% python3 -q
>>> import numpy as np
>>> np.set_printoptions(precision=3, suppress=True, linewidth=140, sign=" ")
>>> def tidy(a):
...     return np.round(a, 3) + 0
... 
>>> W0 = np.load("test13.npy")
>>> tidy(W0)
array([[-0.472, -0.195,  0.233, -0.321, -0.014, -0.643, -0.036,  0.394, -0.105],
       [-0.129, -0.223,  0.14 ,  0.111, -0.136, -0.197,  0.101, -0.349,  0.844],
       [ 0.129,  0.141, -0.294, -0.363,  0.73 , -0.255, -0.236, -0.277,  0.125],
       [ 0.558, -0.415,  0.613,  0.031,  0.3  , -0.069,  0.176,  0.009, -0.115],
       [ 0.472,  0.278, -0.079, -0.097, -0.502, -0.559, -0.008, -0.303, -0.165],
       [ 0.   , -0.521, -0.416,  0.608,  0.072, -0.283, -0.245, -0.05 , -0.194],
       [-0.43 , -0.075,  0.301, -0.032, -0.001,  0.083, -0.054, -0.735, -0.41 ],
       [-0.086,  0.583,  0.397,  0.574,  0.221, -0.2  , -0.256,  0.092,  0.057],
       [ 0.129, -0.161,  0.191, -0.205, -0.23 ,  0.195, -0.879,  0.055,  0.108]])
>>> # columns are unit length and at right angles
>>> tidy(W0 @ W0.T)
array([[ 1.,  0.,  0.,  0.,  0.,  0.,  0.,  0.,  0.],
       [ 0.,  1.,  0.,  0.,  0.,  0.,  0.,  0.,  0.],
       [ 0.,  0.,  1.,  0.,  0.,  0.,  0.,  0.,  0.],
       [ 0.,  0.,  0.,  1.,  0.,  0.,  0.,  0.,  0.],
       [ 0.,  0.,  0.,  0.,  1.,  0.,  0.,  0.,  0.],
       [ 0.,  0.,  0.,  0.,  0.,  1.,  0.,  0.,  0.],
       [ 0.,  0.,  0.,  0.,  0.,  0.,  1.,  0.,  0.],
       [ 0.,  0.,  0.,  0.,  0.,  0.,  0.,  1.,  0.],
       [ 0.,  0.,  0.,  0.,  0.,  0.,  0.,  0.,  1.]])
>>> vec = np.array([3, 2, 0, 1, 1, 2, 3, 2, 1])
>>> tidy(np.linalg.det(W0))
np.float64(1.0)
>>> tidy(np.abs(np.linalg.eigvals(W0)))
array([ 1.,  1.,  1.,  1.,  1.,  1.,  1.,  1.,  1.])
>>> tidy(np.linalg.norm(vec)), tidy(np.linalg.norm(W0 @ vec))
(np.float64(5.745), np.float64(5.745))
>>> tidy(np.sort(np.abs(np.degrees(np.angle(np.linalg.eigvals(W0))))))
array([   0.   ,   59.306,   59.306,   98.365,   98.365,  131.611,  131.611,  177.623,  177.623])
>>> K = np.load("arr.npy")
>>> K
array([[-1.1, -0.5, -1.2, -0.2],
       [-1.1,  2. ,  0.4,  1.9],
       [ 0.2, -0.9, -2.2, -0.2],
       [ 0.7, -1.4, -0.1,  0.6],
       [-1.2,  1.8,  0.7,  0.9],
       [ 1.5,  0.1, -1.3, -1.5],
       [ 0.3,  0.1,  1.1, -0.7],
       [ 0. ,  0.8,  1.4,  0.7],
       [-0.3,  1. , -0.5, -0.2],
       [-1.7, -0.5,  1.1,  1.2],
       [ 0.8,  1. ,  0.2, -1.7],
       [-0.7, -2.1, -1.1,  0.2],
       [ 1.4,  0.5,  0.5, -0.6],
       [ 0.4, -0.7, -0.4,  0.1],
       [-0.1,  0.7, -0.5,  2.3],
       [ 0. , -2.5,  0.6, -0.4],
       [ 0.6,  1.9,  1.2, -1. ],
       [ 0.4,  0.9,  0.1, -2. ],
       [ 0.5,  6.5,  2.5, -2. ],
       [ 0.2,  2.2,  0.7,  1.5],
       [ 0.4,  0.7, -0.4,  0.9],
       [ 1.5, -1.2, -1.6,  0.4],
       [-0.7,  0.2, -2.1,  1.7],
       [ 0.8, -1. ,  0.4, -1. ],
       [-0.3, -0.5,  0.7,  0. ],
       [ 0.8,  1.2,  0.9, -1.4],
       [ 1.6, -0.7,  0.3,  0.8],
       [ 0.8, -0.7, -1.9, -0.3],
       [ 0.5, -0.3,  0. , -0.1],
       [ 2.1,  0.4, -0.2,  0.1]])
>>> K.reshape(-1, 2)
array([[-1.1, -0.5],
       [-1.2, -0.2],
       [-1.1,  2. ],
       [ 0.4,  1.9],
       [ 0.2, -0.9],
       [-2.2, -0.2],
       [ 0.7, -1.4],
       [-0.1,  0.6],
       [-1.2,  1.8],
       [ 0.7,  0.9],
       [ 1.5,  0.1],
       [-1.3, -1.5],
       [ 0.3,  0.1],
       [ 1.1, -0.7],
       [ 0. ,  0.8],
       [ 1.4,  0.7],
       [-0.3,  1. ],
       [-0.5, -0.2],
       [-1.7, -0.5],
       [ 1.1,  1.2],
       [ 0.8,  1. ],
       [ 0.2, -1.7],
       [-0.7, -2.1],
       [-1.1,  0.2],
       [ 1.4,  0.5],
       [ 0.5, -0.6],
       [ 0.4, -0.7],
       [-0.4,  0.1],
       [-0.1,  0.7],
       [-0.5,  2.3],
       [ 0. , -2.5],
       [ 0.6, -0.4],
       [ 0.6,  1.9],
       [ 1.2, -1. ],
       [ 0.4,  0.9],
       [ 0.1, -2. ],
       [ 0.5,  6.5],
       [ 2.5, -2. ],
       [ 0.2,  2.2],
       [ 0.7,  1.5],
       [ 0.4,  0.7],
       [-0.4,  0.9],
       [ 1.5, -1.2],
       [-1.6,  0.4],
       [-0.7,  0.2],
       [-2.1,  1.7],
       [ 0.8, -1. ],
       [ 0.4, -1. ],
       [-0.3, -0.5],
       [ 0.7,  0. ],
       [ 0.8,  1.2],
       [ 0.9, -1.4],
       [ 1.6, -0.7],
       [ 0.3,  0.8],
       [ 0.8, -0.7],
       [-1.9, -0.3],
       [ 0.5, -0.3],
       [ 0. , -0.1],
       [ 2.1,  0.4],
       [-0.2,  0.1]])
>>> blk = K.reshape(30, 2, -1)
>>> np.swapaxes(blk, 1, 2)[24]
array([[-0.3,  0.7],
       [-0.5,  0. ]])
>>> np.einsum("ihd,jhd->hij", blk, blk).shape
(2, 30, 30)
>>> tidy(blk.sum(axis=1))
array([[-2.3, -0.7],
       [-0.7,  3.9],
       [-2. , -1.1],
       [ 0.6, -0.8],
       [-0.5,  2.7],
       [ 0.2, -1.4],
       [ 1.4, -0.6],
       [ 1.4,  1.5],
       [-0.8,  0.8],
       [-0.6,  0.7],
       [ 1. , -0.7],
       [-1.8, -1.9],
       [ 1.9, -0.1],
       [ 0. , -0.6],
       [-0.6,  3. ],
       [ 0.6, -2.9],
       [ 1.8,  0.9],
       [ 0.5, -1.1],
       [ 3. ,  4.5],
       [ 0.9,  3.7],
       [ 0. ,  1.6],
       [-0.1, -0.8],
       [-2.8,  1.9],
       [ 1.2, -2. ],
       [ 0.4, -0.5],
       [ 1.7, -0.2],
       [ 1.9,  0.1],
       [-1.1, -1. ],
       [ 0.5, -0.4],
       [ 1.9,  0.5]])
